$ python3 -q
>>> import numpy as np
>>> np.set_printoptions(suppress=True, linewidth=160)
>>> rnd = lambda a: np.round(a, 3) + 0
>>> basis = np.array([[3, 0, 1, 4, -2], [5, -4, 0, 0, -1]])
>>> K = np.repeat(basis, 23 // 2, axis=0)
>>> rng = np.random.default_rng(1616)
>>> K = K + 0.02 * rng.normal(size=K.shape)
>>> print(rnd(K))
[[ 2.98  -0.017  1.005  3.987 -2.01 ]
 [ 3.    -0.015  1.008  4.036 -2.017]
 [ 3.007 -0.003  0.993  3.99  -1.996]
 [ 2.987  0.016  0.993  3.957 -2.015]
 [ 2.994  0.005  0.999  4.021 -2.013]
 [ 2.981  0.02   0.972  4.043 -1.966]
 [ 2.959  0.047  0.996  3.986 -1.973]
 [ 3.047 -0.007  1.009  4.002 -1.987]
 [ 2.989 -0.003  0.975  3.988 -2.003]
 [ 2.997  0.     1.009  3.986 -1.989]
 [ 3.036  0.004  1.033  3.992 -1.996]
 [ 5.023 -3.984 -0.011 -0.034 -0.992]
 [ 5.017 -3.995  0.036  0.003 -1.002]
 [ 4.995 -3.975  0.    -0.019 -1.025]
 [ 4.976 -4.002  0.011 -0.003 -1.016]
 [ 4.964 -4.043  0.004 -0.006 -1.02 ]
 [ 5.028 -3.999 -0.028  0.006 -1.01 ]
 [ 5.04  -3.966 -0.022  0.012 -1.003]
 [ 4.966 -3.969  0.023 -0.017 -1.   ]
 [ 4.988 -4.016  0.011 -0.001 -1.02 ]
 [ 4.98  -3.999 -0.035 -0.012 -0.993]
 [ 4.989 -3.984  0.013  0.02  -0.974]]
>>> gram = np.cov(K, rowvar=False)
>>> print(rnd(np.corrcoef(K.T)))
[[ 1.    -1.    -0.999 -1.     0.999]
 [-1.     1.     0.999  1.    -0.999]
 [-0.999  0.999  1.     0.999 -0.999]
 [-1.     1.     0.999  1.    -0.999]
 [ 0.999 -0.999 -0.999 -0.999  1.   ]]
>>> print(rnd(np.median(K, axis=0)))
[ 4.005 -1.991  0.504  1.988 -1.495]
>>> print(rnd(K.std(axis=0)))
[1.    1.999 0.5   2.002 0.496]
>>> print(rnd(np.corrcoef(K[:, 4], K[:, 3])[0, 1]))
-0.999
>>> Xc = K - K.mean(axis=0)
>>> U, sig, VT = np.linalg.svd(Xc, full_matrices=False)
>>> print((np.sign(U[:, 0]) == np.sign(U[0, 0])).astype(int))
[1 1 1 1 1 1 1 1 1 1 1 0 0 0 0 0 0 0 0 0 0 0]
>>> print(np.abs(VT[0]).argmax())
3
>>> print(rnd(sig ** 2 / (sig ** 2).sum()))
[1. 0. 0. 0. 0.]
>>> print(np.linalg.matrix_rank(Xc))
5
>>> print(rnd(Xc.mean(axis=0)))
[0. 0. 0. 0. 0.]
>>> W0 = np.loadtxt("a.csv", delimiter=",")
>>> print(rnd(W0))
[[ 0.    -0.717  2.201 -1.072  0.237 -1.562]
 [ 0.674  0.579 -0.264 -2.382 -1.358  0.791]
 [-2.559  1.402  0.556 -0.214 -0.261  0.247]
 [ 0.674  1.653 -0.203 -0.745  2.276 -0.188]
 [-0.808 -1.697  0.103 -0.85   1.344  1.711]
 [-0.943 -0.756 -1.93  -0.924  0.213 -1.707]]
>>> print(rnd(np.trace(W0)))
0.026
>>> np.linalg.determinant(W0)
Traceback (most recent call last):
  File "<python-input-23>", line 1, in <module>
    np.linalg.determinant(W0)
    ^^^^^^^^^^^^^^^^^^^^^
AttributeError: module 'numpy.linalg' has no attribute 'determinant'
>>> print(rnd(np.sort(np.abs(np.linalg.eigvals(W0)))))
[3. 3. 3. 3. 3. 3.]
>>> print(np.allclose(W0 @ W0.T, W0.T @ W0))
True
>>> print(rnd(np.abs(np.linalg.eigvals(W0)).max()))
3.0
>>> def softmax(z):
...     e = np.exp(z - z.max(axis=-1, keepdims=True))
...     return e / e.sum(axis=-1, keepdims=True)
... 
>>> print(rnd(softmax(10 * W0[4])))
[0.    0.    0.    0.    0.025 0.975]
>>> print(rnd(softmax(W0[4] + -2)))
[0.039 0.016 0.096 0.037 0.332 0.48 ]
>>> print(rnd(softmax(W0).sum(axis=1)))
[1. 1. 1. 1. 1. 1.]
>>> scores = W0 @ W0.T / np.sqrt(6)
>>> print(rnd(softmax(scores)[4] @ W0))
[-0.766 -1.458  0.099 -0.875  1.218  1.464]
>>> print(rnd(softmax(scores + np.triu(np.full(scores.shape, -np.inf), 1))))
[[1.    0.    0.    0.    0.    0.   ]
 [0.025 0.975 0.    0.    0.    0.   ]
 [0.024 0.024 0.952 0.    0.    0.   ]
 [0.024 0.024 0.024 0.929 0.    0.   ]
 [0.023 0.023 0.023 0.023 0.908 0.   ]
 [0.023 0.023 0.023 0.023 0.023 0.887]]
>>> print(rnd(W0.T @ W0))
[[9. 0. 0. 0. 0. 0.]
 [0. 9. 0. 0. 0. 0.]
 [0. 0. 9. 0. 0. 0.]
 [0. 0. 0. 9. 0. 0.]
 [0. 0. 0. 0. 9. 0.]
 [0. 0. 0. 0. 0. 9.]]
>>> print(rnd(np.linalg.svd(W0, compute_uv=False)))
[3. 3. 3. 3. 3. 3.]
>>> q, Rm = np.linalg.qr(W0)
>>> print(rnd(Rm))
[[-3.  0.  0.  0.  0.  0.]
 [ 0. -3.  0.  0.  0.  0.]
 [ 0.  0. -3.  0.  0.  0.]
 [ 0.  0.  0. -3.  0.  0.]
 [ 0.  0.  0.  0. -3.  0.]
 [ 0.  0.  0.  0.  0. -3.]]
>>> print(rnd(np.trace(q @ q.T)))
6.0
>>> print(rnd(q @ Rm))
[[ 0.    -0.717  2.201 -1.072  0.237 -1.562]
 [ 0.674  0.579 -0.264 -2.382 -1.358  0.791]
 [-2.559  1.402  0.556 -0.214 -0.261  0.247]
 [ 0.674  1.653 -0.203 -0.745  2.276 -0.188]
 [-0.808 -1.697  0.103 -0.85   1.344  1.711]
 [-0.943 -0.756 -1.93  -0.924  0.213 -1.707]]
>>> print(q.shape, Rm.shape)
(6, 6) (6, 6)
>>> A2 = W0 / np.linalg.norm(W0, axis=1, keepdims=True)
>>> gram = A2 @ A2.T
>>> print(np.degrees(np.arccos(np.clip(gram[3, 2], -1, 1))))
90.0
>>> print(rnd(gram[3]))
[0. 0. 0. 1. 0. 0.]
>>> print(rnd(np.linalg.norm(A2, axis=1)))
[1. 1. 1. 1. 1. 1.]
>>> print(np.argwhere(np.triu(np.abs(gram) > 0.95, 1)))
[]
>>> print(rnd(gram))
[[1. 0. 0. 0. 0. 0.]
 [0. 1. 0. 0. 0. 0.]
 [0. 0. 1. 0. 0. 0.]
 [0. 0. 0. 1. 0. 0.]
 [0. 0. 0. 0. 1. 0.]
 [0. 0. 0. 0. 0. 1.]]
>>> F = np.load("out4.npy")
>>> print(F)
[[ 0.6  0.1  1.8]
 [ 0.3  0.2  3.1]
 [ 0.3  0.8  1.2]
 [-0.9 -1.1  1.2]]
>>> A2 = np.c_[F[:, :1] @ np.array([[1]]), np.array([1, 3, 0, 1])]
>>> print(A2)
[[ 0.6  1. ]
 [ 0.3  3. ]
 [ 0.3  0. ]
 [-0.9  1. ]]
>>> print(np.linalg.matrix_rank(A2))
2
>>> print(rnd(np.linalg.norm(np.linalg.qr(F)[0].T @ A2, axis=0) ** 2 / ((A2 ** 2).sum(axis=0) + 1e-12)))
[1.    0.904]
>>> print(np.linalg.matrix_rank(np.c_[F, A2]))
4
>>> A2 = F / np.linalg.norm(F, axis=1, keepdims=True)
>>> gram = A2 @ A2.T
>>> print(rnd(gram))
[[1.    0.975 0.865 0.427]
 [0.975 1.    0.864 0.556]
 [0.865 0.864 1.    0.106]
 [0.427 0.556 0.106 1.   ]]
>>> print((np.abs(gram) > 0.9).astype(int))
[[1 1 0 0]
 [1 1 0 0]
 [0 0 1 0]
 [0 0 0 1]]
>>> r = np.linalg.matrix_rank(gram)
>>> print(r)
3
>>> N = np.linalg.svd(gram)[2][r:].T
>>> print(np.allclose(gram @ N, 0))
True
>>> print(np.linalg.matrix_rank(gram.T @ gram), np.linalg.matrix_rank(gram @ gram.T))
3 3
>>> print(rnd(gram @ N))
[[0.]
 [0.]
 [0.]
 [0.]]
>>> x = np.array([-2, -1, 1])
>>> target = F @ x
>>> print(rnd(np.linalg.lstsq(F, target)[0]))
[-2. -1.  1.]
>>> print(rnd(np.linalg.pinv(F) @ F))
[[1. 0. 0.]
 [0. 1. 0.]
 [0. 0. 1.]]
>>> try:
...     np.linalg.solve(F, target)
... except np.linalg.LinAlgError as e:
...     print(repr(e))
... 
LinAlgError('Last 2 dimensions of the array must be square')
>>> print(rnd(np.linalg.solve(F.T @ F, F.T @ target)))
[-2. -1.  1.]
>>> target = target + 0.05 * rng.normal(size=4)
>>> print(rnd(target))
[ 0.532  2.299 -0.146  4.108]
>>> beta, *_ = np.linalg.lstsq(F, target)
>>> print([round(float(np.linalg.norm(np.linalg.solve(F.T @ F + lam * np.eye(3), F.T @ target))), 2) for lam in (0, 1, 10, 100)])
[2.46, 1.72, 0.67, 0.12]
>>> print(rnd(beta))
[-2.019 -0.969  1.009]
>>> print(rnd(F.T @ (target - F @ beta)))
[0. 0. 0.]
>>> print(beta.round())
[-2. -1.  1.]
>>> q, V = np.linalg.qr(F[:, :1])[0], np.linalg.qr(F[:, 1:])[0]
>>> sig = np.linalg.svd(q.T @ V, compute_uv=False)
>>> print((sig > 0.9).sum())
0
>>> mat = np.array([[-4, 7, 5, 0, 9],
...     [5, -7, -5, 7, -2],
...     [-3, 6, -9, -1, -2],
...     [-7, 9, -5, 0, -9],
...     [9, -7, -4, 5, 5]])
>>> print(mat)
[[-4  7  5  0  9]
 [ 5 -7 -5  7 -2]
 [-3  6 -9 -1 -2]
 [-7  9 -5  0 -9]
 [ 9 -7 -4  5  5]]
>>> A2 = mat / np.linalg.norm(mat, axis=1, keepdims=True)
>>> gram = A2 @ A2.T
>>> print(rnd(gram[0]))
[ 1.    -0.695 -0.06  -0.075 -0.328]
>>> print(rnd(np.linalg.norm(A2, axis=1)))
[1. 1. 1. 1. 1.]
>>> print(rnd(np.degrees(np.arccos(np.clip(gram[0, 2], -1, 1)))))
93.447
>>> print(rnd(gram))
[[ 1.    -0.695 -0.06  -0.075 -0.328]
 [-0.695  1.    -0.106 -0.29   0.805]
 [-0.06  -0.106  1.     0.785 -0.3  ]
 [-0.075 -0.29   0.785  1.    -0.702]
 [-0.328  0.805 -0.3   -0.702  1.   ]]
>>> labels = rng.permutation(5)
>>> print(labels)
[3 0 2 1 4]
>>> A2 = gram[labels][:, labels]
>>> print(np.allclose(A2, gram))
False
>>> print(rnd(np.sort(np.abs(np.linalg.eigvals(A2)))))
[0.011 0.139 0.551 1.638 2.66 ]
>>> print(rnd(np.linalg.det(A2)), rnd(np.linalg.det(gram[labels])))
0.004 0.004
